>>> import numpy as np
>>> from numpy import linalg as LA
>>> np.set_printoptions(suppress=True, linewidth=160)
>>> def rd(a):
...     return np.round(a, 2) + 0
... 
>>> mat = np.loadtxt("out9.csv", delimiter=",")
>>> rd(mat)
array([[-14.56,  11.54,  -7.4 ],
       [ 17.95,   2.85,  -8.34],
       [-16.15,  -5.45,  10.46],
       [ -5.34,  14.26, -12.97],
       [-19.46,   4.4 ,   1.38],
       [-19.25,   5.44,   0.26],
       [ 19.18,  -0.14,  -5.65],
       [-16.99,  -4.37,   9.61],
       [  9.48,  10.79, -13.91],
       [ 12.63,   8.77, -12.79],
       [ 18.81,  -6.69,   1.16],
       [-17.41,  -3.75,   9.1 ],
       [ -5.29,  14.26, -12.99],
       [  2.34,  13.53, -14.55],
       [ 19.5 ,  -4.14,  -1.66]])
>>> # looks like rank 2
>>> labels = mat[:, 2] > np.median(mat[:, 2])
>>> f = mat[labels].mean(axis=0) - mat[~labels].mean(axis=0)
>>> labels.astype(int)
array([0, 0, 1, 0, 1, 1, 0, 1, 0, 0, 1, 1, 0, 0, 1])
>>> np.argsort(-np.abs(f).round(6), kind="stable")
array([2, 0, 1])
>>> (((mat - mat.mean(axis=0)) @ f > 0) == labels).mean()
np.float64(0.8)
>>> rk = LA.matrix_rank(mat)
>>> rk
np.int64(2)
>>> null = LA.svd(mat)[2][rk:].T
>>> [int(LA.matrix_rank(mat[:i])) for i in range(1, len(mat) + 1)]
[1, 2, 2, 2, 2, 2, 2, 2, 2, 2, 2, 2, 2, 2, 2]
>>> null.shape
(3, 1)
>>> rd(null @ null.T)
array([[0.04, 0.14, 0.14],
       [0.14, 0.49, 0.48],
       [0.14, 0.48, 0.47]])
>>> np.allclose(mat @ null, 0)
True
>>> rd(mat @ null)
array([[0.],
       [0.],
       [0.],
       [0.],
       [0.],
       [0.],
       [0.],
       [0.],
       [0.],
       [0.],
       [0.],
       [0.],
       [0.],
       [0.],
       [0.]])
>>> [int(LA.matrix_rank(np.delete(mat, i, axis=0))) for i in range(15)]
[2, 2, 2, 2, 2, 2, 2, 2, 2, 2, 2, 2, 2, 2, 2]
>>> LA.matrix_rank(mat.T @ mat), LA.matrix_rank(mat @ mat.T)
(np.int64(2), np.int64(2))
>>> rd(LA.norm(mat, axis=0))
array([59.58, 33.13, 36.78])
>>> rd(mat[0] @ mat[12])
np.float64(337.64)
>>> rd(LA.norm(mat, 2))
np.float64(62.17)
>>> rd(LA.norm(mat[0] - mat[12]))
np.float64(11.17)
>>> LA.norm(mat, axis=1).argmax()
np.int64(0)
>>> rd(LA.norm(mat, axis=1))
array([20., 20., 20., 20., 20., 20., 20., 20., 20., 20., 20., 20., 20., 20., 20.])
>>> J = np.load("dump.npy")
>>> J
array([[ 5,  4,  5,  4,  5,  4],
       [-4, -5, -4, -5, -4, -5],
       [ 8, -8,  8, -8,  8, -8],
       [ 5,  4,  5,  4,  5,  4],
       [-4, -5, -4, -5, -4, -5],
       [ 8, -8,  8, -8,  8, -8]])
>>> np.allclose(J[:-1].T @ LA.lstsq(J[:-1].T, J[-1])[0], J[-1])
True
>>> np.unique(J.round(6), axis=0).shape
(3, 6)
>>> rd(np.trace(LA.pinv(J) @ J))
np.float64(2.0)
>>> rd(J @ LA.pinv(J) @ J)
array([[ 5.,  4.,  5.,  4.,  5.,  4.],
       [-4., -5., -4., -5., -4., -5.],
       [ 8., -8.,  8., -8.,  8., -8.],
       [ 5.,  4.,  5.,  4.,  5.,  4.],
       [-4., -5., -4., -5., -4., -5.],
       [ 8., -8.,  8., -8.,  8., -8.]])
>>> def softmax(z):
...     e = np.exp(z - z.max(axis=-1, keepdims=True))
...     return e / e.sum(axis=-1, keepdims=True)
... 
>>> rd(softmax(J[4]))
array([0.24, 0.09, 0.24, 0.09, 0.24, 0.09])
>>> S = J @ J.T / np.sqrt(6)
>>> softmax(S)[4] @ J
array([-4., -5., -4., -5., -4., -5.])
>>> rd(softmax(S))
array([[0.5, 0. , 0. , 0.5, 0. , 0. ],
       [0. , 0.5, 0. , 0. , 0.5, 0. ],
       [0. , 0. , 0.5, 0. , 0. , 0.5],
       [0.5, 0. , 0. , 0.5, 0. , 0. ],
       [0. , 0.5, 0. , 0. , 0.5, 0. ],
       [0. , 0. , 0.5, 0. , 0. , 0.5]])
>>> A = np.load("a.npy")
>>> A
array([[ 0.,  0.,  0.,  2.,  0.,  0.],
       [ 0.,  2.,  1.,  1.,  0.,  0.],
       [ 1.,  2.,  1.,  1.,  0.,  0.],
       [ 0.,  1.,  0.,  1.,  0.,  0.],
       [ 0.,  0.,  0.,  0., -4.,  4.],
       [ 0.,  0.,  0.,  0.,  0.,  2.]])
>>> f = np.array([7, 5, 2, 4, 2, 8])
>>> A2 = A + np.outer(f, np.eye(6)[2])
>>> LA.matrix_rank(LA.inv(A2) - LA.inv(A), tol=1e-8)
np.int64(1)
>>> LA.matrix_rank(A2 - A)
np.int64(1)
>>> rd(LA.det(A2) / LA.det(A)), rd(1 + LA.solve(A, f)[2])
(np.float64(1.5), np.float64(1.5))
